$ python -q
>>> import numpy as np
>>> from numpy import linalg as LA
>>> np.set_printoptions(precision=3, suppress=True, linewidth=120, legacy="1.25")
>>> def rnd(a):
...     return np.round(a, 3) + 0
... 
>>> E = np.loadtxt("mat.csv", delimiter=",")
>>> rnd(E)
array([[-0.479, -0.738, -0.475],
       [ 0.479, -0.673,  0.564],
       [-0.736,  0.042,  0.675]])
>>> rnd(LA.norm(E, axis=0))
array([1., 1., 1.])
>>> rnd(LA.svd(E, compute_uv=False))
array([1., 1., 1.])
>>> rnd(E[:, 2] @ E[:, 1])
0.0
>>> rnd(LA.pinv(E))
array([[-0.479,  0.479, -0.736],
       [-0.738, -0.673,  0.042],
       [-0.475,  0.564,  0.675]])
>>> rnd(LA.norm(E) ** 2 / LA.norm(E, 2) ** 2)
3.0
>>> rnd(LA.norm(E, 1)), rnd(LA.norm(E, np.inf))
(1.715, 1.715)
>>> LA.norm(E, axis=1).argmax()
0
>>> rnd(LA.norm(E[1] - E[2]))
1.414
>>> rnd(LA.norm(E, axis=1))
array([1., 1., 1.])
>>> mat = np.loadtxt("arr.csv", delimiter=",")
>>> mat
array([[-4.299,  0.817,  2.419],
       [ 4.064, -2.84 ,  0.645],
       [ 1.862, -1.292, -4.457],
       [-1.071,  4.697,  1.339],
       [ 1.786,  2.784, -3.749],
       [ 0.193, -3.69 ,  3.369],
       [-2.51 ,  2.067,  3.799],
       [-4.931, -0.808, -0.182],
       [ 2.609, -4.21 , -0.684],
       [ 0.577, -0.248,  4.96 ],
       [ 2.844,  3.494,  2.168]])
>>> basis = mat[[10, 3]].astype(float)
>>> for _ in range(3):
...     z = LA.norm(mat[:, None] - basis, axis=-1).argmin(axis=1)
...     basis = np.array([mat[z == j].mean(axis=0) for j in range(2)])
... 
>>> z
array([1, 0, 0, 1, 0, 0, 1, 1, 0, 0, 0])
>>> rnd(basis)
array([[ 1.991, -0.857,  0.322],
       [-3.203,  1.693,  1.844]])
>>> rnd(basis[1] - basis[0])
array([-5.193,  2.551,  1.522])
>>> np.abs(basis[1] - basis[0]).argmax()
0
>>> x = np.array([-4, 1, -9])
>>> a = np.maximum(basis @ x, 0)
>>> basis.T @ a
array([0., 0., 0.])
>>> rnd(np.tanh(basis @ x))
array([-1.  , -0.97])
>>> rnd(np.maximum(basis @ x, 0) - np.maximum(-basis @ x, 0))
array([-11.716,  -2.09 ])
>>> basis * (a > 1e-9)[:, None]
array([[ 0., -0.,  0.],
       [-0.,  0.,  0.]])
>>> u = np.array([4, -8, -1])
>>> rng = np.random.default_rng(781615)
>>> arr = np.outer(rng.normal(size=24), u) + 0.3 * rng.normal(size=(24, 3))
>>> rnd(arr)
array([[ -2.205,   5.279,   0.481],
       [ -8.107,  17.129,   2.65 ],
       [ -0.775,   1.578,   0.581],
       [ -0.654,   1.193,   0.098],
       [ -5.309,   9.768,   1.246],
       [ -8.952,  16.683,   2.16 ],
       [ -3.453,   6.543,   0.998],
       [-12.118,  24.238,   2.734],
       [ -1.644,   2.88 ,   0.36 ],
       [ -0.098,  -0.164,  -0.063],
       [ -2.263,   4.362,   0.221],
       [ -0.477,   1.327,   0.357],
       [  0.666,  -2.103,   0.091],
       [  2.54 ,  -6.026,  -0.736],
       [  5.447, -10.88 ,  -1.75 ],
       [  2.214,  -3.806,  -0.408],
       [  2.636,  -5.087,  -1.459],
       [ -1.115,   1.845,  -0.336],
       [  0.622,  -2.105,  -0.421],
       [ -0.762,   0.306,  -0.482],
       [  6.404, -13.438,  -1.476],
       [  3.926,  -6.58 ,  -1.167],
       [ -0.558,   0.65 ,   0.38 ],
       [  5.22 , -10.739,  -1.525]])
>>> C2 = np.cov(arr, rowvar=False)
>>> np.argsort(-arr.std(axis=0).round(6), kind="stable")
array([1, 0, 2])
>>> np.argwhere(np.triu(np.abs(np.corrcoef(arr.T)) > 0.8, 1))
array([[0, 1],
       [0, 2],
       [1, 2]])
>>> rnd(np.corrcoef(arr[:, 1], arr[:, 0])[0, 1])
-0.997
>>> rnd(np.median(arr, axis=0))
array([-0.606,  0.921,  0.094])
>>> rnd(np.polyfit(arr[:, 1], arr[:, 0], 1))
array([-0.499, -0.1  ])
>>> cen = arr - arr.mean(axis=0)
>>> V = LA.svd(cen)[2][:1]
>>> B = cen - cen @ V.T @ V
>>> LA.norm(B, axis=1).round(6).argmax()
16
>>> rnd(LA.norm(B) / LA.norm(cen))
0.043
>>> rnd(np.cov(cen @ V.T, rowvar=False))
102.497
>>> rnd(np.diag(V.T @ V))
array([0.197, 0.789, 0.014])
>>> round(np.log10(LA.cond(arr)))
2
>>> LA.matrix_rank(arr, rtol=0.1)
1
>>> rnd(LA.norm(arr, 2) / LA.norm(arr))
0.999
>>> rnd(np.abs(LA.svd(arr)[2][-1]))
array([0.757, 0.443, 0.481])
>>> d = LA.norm(arr[:, None] - arr[None], axis=-1)
>>> d.mean(axis=1).argmax()
7
>>> rnd(d[:5, :5])
array([[ 0.   , 13.415,  3.969,  4.388,  5.511],
       [13.415,  0.   , 17.317, 17.777,  7.998],
       [ 3.969, 17.317,  0.   ,  0.63 ,  9.386],
       [ 4.388, 17.777,  0.63 ,  0.   ,  9.825],
       [ 5.511,  7.998,  9.386,  9.825,  0.   ]])
>>> d.shape
(24, 24)
>>> B = np.array([[2, 1], [0, 2]])
>>> X = np.tile(B, (2, 2))
>>> X
array([[2, 1, 2, 1],
       [0, 2, 0, 2],
       [2, 1, 2, 1],
       [0, 2, 0, 2]])
>>> # column 2 repeats column 0
>>> left, s, vt = LA.svd(X)
>>> V = vt[:(s > 1e-8).sum()]
>>> x = X[3] + -3 * X[2] + rng.integers(2) * np.eye(4)[1]
>>> x
array([-6.,  0., -6., -1.])
>>> rnd(LA.norm(x - V.T @ V @ x))
0.707
>>> rnd(V.T @ V)
array([[0.5, 0. , 0.5, 0. ],
       [0. , 0.5, 0. , 0.5],
       [0.5, 0. , 0.5, 0. ],
       [0. , 0.5, 0. , 0.5]])
